% python3 -q
>>> import numpy as np
>>> import numpy.linalg as la
>>> np.set_printoptions(precision=2, suppress=True, linewidth=160, legacy="1.25")
>>> rng = np.random.default_rng(5154)
>>> m1 = rng.normal(size=(17, 5))
>>> m1 = 3 * m1 / la.norm(m1, axis=1, keepdims=True)
>>> m1
array([[ 0.74,  2.13, -1.3 ,  0.38, -1.44],
       [-2.12, -0.39, -1.52,  1.39, -0.31],
       [-1.44,  0.17,  1.96,  0.16,  1.75],
       [ 1.29, -2.38,  1.01, -0.78, -0.03],
       [-0.81, -1.88, -0.1 ,  1.78, -1.27],
       [ 1.14,  0.81,  0.37, -2.26, -1.35],
       [-0.85, -0.55, -2.81, -0.19,  0.21],
       [ 0.44,  2.13, -0.16, -1.56,  1.35],
       [ 0.91, -1.73,  1.98, -0.87,  0.73],
       [-2.52,  1.04, -1.08,  0.62,  0.07],
       [ 0.84,  1.36,  0.35, -0.21,  2.51],
       [ 1.36,  1.84, -1.83, -0.15, -0.63],
       [ 0.54,  0.34, -1.42,  2.49,  0.62],
       [ 1.55,  1.23, -1.07,  0.54, -1.9 ],
       [-0.85, -0.06, -1.6 , -2.2 , -0.95],
       [ 2.33, -0.93, -0.61, -1.42,  0.57],
       [-0.9 , -0.81, -1.83, -1.73, -1.1 ]])
>>> B = np.array([[0, 1, 0], [0, 0, 2], [0, 0, 1], [0, 1, 1], [0, 1, 1]])
>>> print(np.einsum("ij->j", m1))
[ 1.67  2.3  -9.69 -4.   -1.18]
>>> la.matrix_rank(m1 @ B)
2
>>> print(np.einsum("ij,ij->i", m1, m1))
[9. 9. 9. 9. 9. 9. 9. 9. 9. 9. 9. 9. 9. 9. 9. 9. 9.]
>>> B = m1 / np.sqrt((m1 ** 2).mean(axis=1, keepdims=True))
>>> la.norm(B, axis=1)
array([2.24, 2.24, 2.24, 2.24, 2.24, 2.24, 2.24, 2.24, 2.24, 2.24, 2.24, 2.24, 2.24, 2.24, 2.24, 2.24, 2.24])
>>> la.matrix_rank(m1 - m1.mean(axis=1, keepdims=True))
4
>>> print(B[3])
[ 0.96 -1.78  0.75 -0.58 -0.02]
>>> la.matrix_rank(B) == la.matrix_rank(m1)
True
>>> vec = np.array([-2, 2, -2, 2, 0])
>>> y = m1 @ vec
>>> np.round(la.solve(m1.T @ m1, m1.T @ y), 2) + 0
array([-2.,  2., -2.,  2.,  0.])
>>> y = y + 0.3 * rng.normal(size=17)
>>> print(y)
[  5.95   9.36   0.26 -10.52   1.77  -6.27   5.71   0.22 -10.88  10.49  -0.01   4.04   7.04   2.3    0.38  -8.56   0.09]
>>> c, *_ = la.lstsq(m1, y)
>>> print(c.round())
[-2.  2. -2.  2.  0.]
>>> print(c)
[-2.1   1.95 -1.88  2.03  0.02]
>>> labels = m1[:, 0] > np.median(m1[:, 0])
>>> u = m1[labels].mean(axis=0) - m1[~labels].mean(axis=0)
>>> np.argsort(-np.abs(u).round(6), kind="stable")
array([0, 2, 3, 1, 4])
>>> round(float((((m1 - m1.mean(axis=0)) @ u > 0) == labels).mean()), 2)
0.94
>>> u
array([ 2.21,  0.29,  0.81, -0.68, -0.23])
>>> B = np.c_[m1[:, :3] @ np.array([[1, -5, -3], [-4, -4, -5], [1, 0, -4]]), np.array([0, 2, 2, 2, 2, 1, 1, 2, 1, 2, 1, 1, 0, 2, 1, 2, 2])]
>>> B
array([[ -9.08, -12.23,  -7.65,   0.  ],
       [ -2.08,  12.15,  14.4 ,   2.  ],
       [ -0.17,   6.49,  -4.38,   2.  ],
       [ 11.84,   3.08,   4.  ,   2.  ],
       [  6.62,  11.56,  12.22,   2.  ],
       [ -1.75,  -8.96,  -8.97,   1.  ],
       [ -1.46,   6.44,  16.54,   1.  ],
       [ -8.26, -10.71, -11.31,   2.  ],
       [  9.79,   2.35,  -2.  ,   1.  ],
       [ -7.75,   8.48,   6.72,   2.  ],
       [ -4.23,  -9.64, -10.71,   1.  ],
       [ -7.82, -14.14,  -5.93,   1.  ],
       [ -2.23,  -4.07,   2.37,   0.  ],
       [ -4.45, -12.69,  -6.51,   2.  ],
       [ -2.19,   4.49,   9.26,   1.  ],
       [  5.45,  -7.89,   0.14,   2.  ],
       [  0.51,   7.72,  14.04,   2.  ]])
>>> la.norm(la.qr(m1)[0].T @ B, axis=0) ** 2 / ((B ** 2).sum(axis=0) + 1e-12)
array([1.  , 1.  , 1.  , 0.17])
>>> np.round(la.lstsq(m1, B[:, 0])[0], 2) + 0
array([ 1., -4.,  1.,  0.,  0.])
>>> A = np.load("m.npy")
>>> print(A)
[[2 4 2 4 2 4]
 [2 4 2 4 2 4]
 [5 1 5 1 5 1]
 [2 4 2 4 2 4]
 [2 4 2 4 2 4]
 [5 1 5 1 5 1]]
>>> round(np.trace(la.pinv(A) @ A), 2)
2.0
>>> np.unique(A.round(6), axis=0).shape
(2, 6)
>>> np.abs(np.diag(la.qr(A)[1])) > 1e-9
array([ True,  True, False, False, False, False])
>>> u = np.array([2, 2, -2])
>>> np.polyval(u, A[1])
array([10, 38, 10, 38, 10, 38])
>>> np.array([np.convolve(row, u, "same") for row in A])
array([[12,  8,  4,  8,  4,  4],
       [12,  8,  4,  8,  4,  4],
       [12,  2, 10,  2, 10, -8],
       [12,  8,  4,  8,  4,  4],
       [12,  8,  4,  8,  4,  4],
       [12,  2, 10,  2, 10, -8]])
>>> w1 = np.array([[5, 1, 5, 3, 4],
...     [3, 1, 3, 5, 2],
...     [1, 0, 5, 2, 0],
...     [0, 3, 5, 3, 0],
...     [2, 5, 0, 2, 4],
...     [1, 1, 4, 2, 1]])
>>> c = np.array([0, 4, 5, 5, 0])
>>> act = np.maximum(A @ w1 + c, 0)
>>> (act > 0).astype(int)
array([[1, 1, 1, 1, 1],
       [1, 1, 1, 1, 1],
       [1, 1, 1, 1, 1],
       [1, 1, 1, 1, 1],
       [1, 1, 1, 1, 1],
       [1, 1, 1, 1, 1]])
>>> print(la.matrix_rank(act))
2
>>> act
array([[32, 36, 73, 59, 28],
       [32, 36, 73, 59, 28],
       [44, 39, 67, 50, 43],
       [32, 36, 73, 59, 28],
       [32, 36, 73, 59, 28],
       [44, 39, 67, 50, 43]])
>>> cent = np.array([[0, 2, -1], [-2, 1, 0], [-3, 0, -1], [3, 1, 1], [0, 0, 0]])
>>> (act @ cent).round(6).argmax(axis=1)
array([1, 1, 1, 1, 1, 1])
>>> W0 = np.vander(np.arange(3) - 1, 4, increasing=True)
>>> W0
array([[ 1, -1,  1, -1],
       [ 1,  0,  0,  0],
       [ 1,  1,  1,  1]])
>>> # columns 1 and 3 are equal
>>> W0[1] @ W0[0]
1
>>> print(la.norm(W0, axis=1).argmax())
0
>>> t = np.radians(72)
>>> r_ = np.eye(4)
>>> r_[2, 2] = r_[1, 1] = np.cos(t)
>>> r_[2, 1], r_[1, 2] = -np.sin(t), np.sin(t)
>>> r_
array([[ 1.  ,  0.  ,  0.  ,  0.  ],
       [ 0.  ,  0.31,  0.95,  0.  ],
       [ 0.  , -0.95,  0.31,  0.  ],
       [ 0.  ,  0.  ,  0.  ,  1.  ]])
>>> B = W0 @ r_.T
>>> print(np.allclose(W0 @ W0.T, B @ B.T))
True
>>> round(float(la.det(r_)), 2), round(np.trace(r_), 2)
(1.0, 2.62)
>>> print(la.svd(W0, compute_uv=False), la.svd(B, compute_uv=False))
[2.14 2.   0.66] [2.14 2.   0.66]
>>> B
array([[ 1.  ,  0.64,  1.26, -1.  ],
       [ 1.  ,  0.  ,  0.  ,  0.  ],
       [ 1.  ,  1.26, -0.64,  1.  ]])
>>> print(np.abs(B - W0).max(axis=0))
[0.   1.64 1.64 0.  ]
>>> def softmax(z):
...     e = np.exp(z - z.max(axis=-1, keepdims=True))
...     return e / e.sum(axis=-1, keepdims=True)
... 
>>> print(softmax(W0).sum(axis=1))
[1. 1. 1.]
>>> print(np.round(softmax(10 * W0[0]), 2) + 0)
[0.5 0.  0.5 0. ]
>>> scores = W0 @ W0.T / np.sqrt(4)
>>> print(softmax(scores).round(6).argmax(axis=1))
[0 0 2]
>>> print(softmax(scores))
[[0.74 0.16 0.1 ]
 [0.33 0.33 0.33]
 [0.1  0.16 0.74]]
>>> softmax(scores + np.triu(np.full(scores.shape, -np.inf), 1))
array([[1.  , 0.  , 0.  ],
       [0.5 , 0.5 , 0.  ],
       [0.1 , 0.16, 0.74]])
>>> vec = np.array([-3, -3, 3, 3])
>>> W0 @ (2 * vec)
array([ 0, -6,  0])
>>> print(np.sign((W0 @ vec).round(6)))
[ 0 -1  0]
>>> B = W0[0, 0] * W0[1:] - np.outer(W0[1:, 0], W0[0])
>>> B
array([[ 0,  1, -1,  1],
       [ 0,  2,  0,  2]])
>>> W0[:, 0] / W0[0, 0]
array([1., 1., 1.])
>>> la.matrix_rank(B), la.matrix_rank(W0)
(2, 3)
>>> M = np.load("w.npy")
>>> print(M)
[[24  0  0 18  3]
 [10  3  6 10  8]
 [ 0  0  0  0  0]
 [ 3  0  0  0  0]
 [10  0  0  6  2]
 [38  0  0 32  7]
 [ 0  4  0  0  0]
 [38  0  0 32  7]
 [45  0  0 37  6]
 [31  0  0 23  2]
 [ 0  4  0  0  0]
 [ 0  0  0  0  0]
 [10  3  6 10  8]
 [ 3  0  0  0  0]
 [ 0 14 11  0  4]
 [ 0  4  0  0  0]
 [10  0  1  8  5]]
>>> # rows 5 and 7 are equal
>>> np.abs(M).max()
45
>>> M.mean(axis=0)
array([13.06,  1.88,  1.41, 10.35,  3.06])
>>> la.matrix_rank(M)
5
>>> Xs = (M - M.mean(axis=0)) / M.std(axis=0)
>>> Xs.std(axis=0)
array([1., 1., 1., 1., 1.])
>>> np.argwhere(np.abs(Xs) > 2)
array([[ 8,  0],
       [ 8,  3],
       [14,  1],
       [14,  2]])
>>> c = la.lstsq(np.delete(Xs, 2, axis=1), Xs[:, 2])[0]
>>> np.round(1 - np.var(Xs[:, 2] - np.delete(Xs, 2, axis=1) @ c), 2)
0.92
>>> c
array([ 2.1 ,  0.66, -2.63,  0.9 ])
>>> left, sigma, Vt = la.svd(M, full_matrices=False)
>>> np.allclose(left * sigma @ Vt, M)
True
>>> print(np.round(left.T @ M @ Vt.T, 2) + 0)
[[107.83   0.     0.     0.     0.  ]
 [  0.    21.88   0.     0.     0.  ]
 [  0.     0.     9.03   0.     0.  ]
 [  0.     0.     0.     4.07   0.  ]
 [  0.     0.     0.     0.     3.05]]
>>> np.round(np.sqrt((sigma ** 2).sum()), 2), round(la.norm(M), 2)
(110.52, 110.52)
>>> (sigma > 1e-8).sum()
5
>>> Xs = M - M.mean(axis=0)
>>> left, sigma, Vt = la.svd(Xs, full_matrices=False)
>>> (np.sign(left[:, 0]) == np.sign(left[0, 0])).astype(int)
array([1, 0, 0, 0, 0, 1, 0, 1, 1, 1, 0, 0, 0, 0, 0, 0, 0])
>>> sigma
array([82.47, 18.45,  8.83,  4.05,  1.86])
>>> np.round(Xs.mean(axis=0), 2) + 0
array([0., 0., 0., 0., 0.])
>>> print(Vt[0] * np.sign(Vt[0, np.abs(Vt[0]).argmax()]))
[ 0.76 -0.07 -0.03  0.63  0.1 ]
>>> np.abs(Vt[-1])
array([0.39, 0.28, 0.46, 0.54, 0.52])
>>> K = np.array([[4.69, 0.48, -0.9, 2.37],
...     [0.48, 5.26, -0.17, 0.84],
...     [-0.9, -0.17, 4.83, -0.17],
...     [2.37, 0.84, -0.17, 7.22]])
>>> # symmetric, so the eigenvalues are real
>>> print(np.round(la.norm(K), 2))
11.83
>>> K.sum(axis=0)
array([ 6.64,  6.41,  3.59, 10.26])
>>> print(np.abs(K).max())
7.22
>>> la.matrix_rank(K)
4
>>> print(K - K[0])
[[ 0.    0.    0.    0.  ]
 [-4.21  4.78  0.73 -1.53]
 [-5.59 -0.65  5.73 -2.54]
 [-2.32  0.36  0.73  4.85]]
>>> B = M + rng.integers(-2, 3, (17, 1)) @ rng.integers(-2, 3, (1, 5))
>>> B
array([[24,  1, -1, 16,  1],
       [10,  1,  8, 14, 12],
       [ 0,  0,  0,  0,  0],
       [ 3,  0,  0,  0,  0],
       [10, -1,  1,  8,  4],
       [38,  0,  0, 32,  7],
       [ 0,  6, -2, -4, -4],
       [38, -2,  2, 36, 11],
       [45, -1,  1, 39,  8],
       [31,  1, -1, 21,  0],
       [ 0,  5, -1, -2, -2],
       [ 0,  0,  0,  0,  0],
       [10,  2,  7, 12, 10],
       [ 3, -2,  2,  4,  4],
       [ 0, 15, 10, -2,  2],
       [ 0,  2,  2,  4,  4],
       [10, -2,  3, 12,  9]])
>>> B - M
array([[ 0,  1, -1, -2, -2],
       [ 0, -2,  2,  4,  4],
       [ 0,  0,  0,  0,  0],
       [ 0,  0,  0,  0,  0],
       [ 0, -1,  1,  2,  2],
       [ 0,  0,  0,  0,  0],
       [ 0,  2, -2, -4, -4],
       [ 0, -2,  2,  4,  4],
       [ 0, -1,  1,  2,  2],
       [ 0,  1, -1, -2, -2],
       [ 0,  1, -1, -2, -2],
       [ 0,  0,  0,  0,  0],
       [ 0, -1,  1,  2,  2],
       [ 0, -2,  2,  4,  4],
       [ 0,  1, -1, -2, -2],
       [ 0, -2,  2,  4,  4],
       [ 0, -2,  2,  4,  4]])
>>> np.abs(B - M).sum(axis=1)
array([ 6, 12,  0,  0,  6,  0, 12, 12,  6,  6,  6,  0,  6, 12,  6, 12, 12])
>>> F = np.array([[-0.5, -1.4, -0.3],
...     [-0.7, -0.9, -0.7],
...     [-1.2, 0.4, 0.4],
...     [0.0, -0.4, -1.1],
...     [-1.1, -0.8, -1.3],
...     [1.3, 0.2, 1.4],
...     [-0.1, 0.7, 1.4],
...     [0.2, 0.9, 1.0],
...     [-0.6, -0.7, 0.8],
...     [-0.8, -1.7, -1.1],
...     [0.7, 0.6, 0.7],
...     [0.3, -0.9, 1.0],
...     [-0.1, 1.6, -1.3],
...     [-0.3, -0.2, 0.0]])
>>> F[:, 2] = -2 * F[:, 0] + 0.05 * rng.normal(size=14)
>>> F
array([[-0.5 , -1.4 ,  0.91],
       [-0.7 , -0.9 ,  1.44],
       [-1.2 ,  0.4 ,  2.35],
       [ 0.  , -0.4 ,  0.07],
       [-1.1 , -0.8 ,  2.14],
       [ 1.3 ,  0.2 , -2.62],
       [-0.1 ,  0.7 ,  0.17],
       [ 0.2 ,  0.9 , -0.42],
       [-0.6 , -0.7 ,  1.21],
       [-0.8 , -1.7 ,  1.52],
       [ 0.7 ,  0.6 , -1.33],
       [ 0.3 , -0.9 , -0.6 ],
       [-0.1 ,  1.6 ,  0.19],
       [-0.3 , -0.2 ,  0.58]])
>>> la.matrix_rank(F, rtol=0.1)
2
>>> np.round(np.abs(la.svd(F)[2][-1]), 2) + 0
array([0.89, 0.  , 0.45])
>>> print(round(np.log10(la.cond(F))))
2
>>> round(la.norm(F, 2) / la.norm(F), 2)
0.89
>>> [round(float(x), 2) for x in la.svd(F, compute_uv=False)[:3]]
[6.03, 3.02, 0.07]
>>> vec = np.array([-2, 2, 0])
>>> y = F @ vec
>>> np.round(la.lstsq(F, y)[0], 2) + 0
array([-2.,  2.,  0.])
>>> np.round(la.solve(F.T @ F, F.T @ y), 2) + 0
array([-2.,  2.,  0.])
>>> np.round(la.pinv(F) @ F, 2) + 0
array([[1., 0., 0.],
       [0., 1., 0.],
       [0., 0., 1.]])
>>> y = y + 0.05 * rng.normal(size=14)
>>> print(y)
[-1.8  -0.36  3.18 -0.81  0.57 -2.2   1.63  1.38 -0.15 -1.81 -0.23 -2.46  3.44  0.24]
>>> c, *_ = la.lstsq(F, y)
>>> c.round()
array([-2.,  2.,  0.])
>>> np.round(la.norm(y - F @ c), 2)
0.11
>>> c
array([-1.83,  2.01,  0.09])
>>> np.round(F.T @ (y - F @ c), 2) + 0
array([0., 0., 0.])
>>> [round(float(la.norm(la.solve(F.T @ F + lam * np.eye(3), F.T @ y))), 2) for lam in (0, 1, 10, 100)]
[2.72, 1.98, 1.06, 0.19]
>>> X = np.loadtxt("case3.csv", delimiter=",")
>>> X
array([[  0.95, -40.14,  39.76],
       [ -0.23, -39.57,  39.31],
       [ -1.16, -39.66,  40.6 ],
       [ -0.5 , -38.43,  39.06],
       [  0.06, -39.33,  41.4 ],
       [ -1.14, -39.35,  39.4 ],
       [  0.45, -38.89,  39.98],
       [ -0.48, -41.18,  39.05],
       [ -0.9 , -39.51,  38.67],
       [ -0.55, -40.69,  39.6 ],
       [  1.46, -39.41,  37.99],
       [  0.12, -39.11,  40.06],
       [  0.73, -40.88,  40.92]])
>>> np.unravel_index(np.abs(W0).argmax(), W0.shape)
(0, 0)
>>> print(np.count_nonzero(W0))
9
>>> print(la.matrix_rank(W0))
3
>>> np.diff(W0, axis=0)
array([[ 0,  1, -1,  1],
       [ 0,  1,  1,  1]])
>>> np.round(la.norm(W0), 2)
3.0
>>> W0.mean(axis=0)
array([1.  , 0.  , 0.67, 0.  ])
>>> print(W0 - W0[0])
[[ 0  0  0  0]
 [ 0  1 -1  1]
 [ 0  2  0  2]]
>>> W0.shape
(3, 4)
>>> np.abs(W0).max()
1
>>> la.svd(W0, compute_uv=False)
array([2.14, 2.  , 0.66])
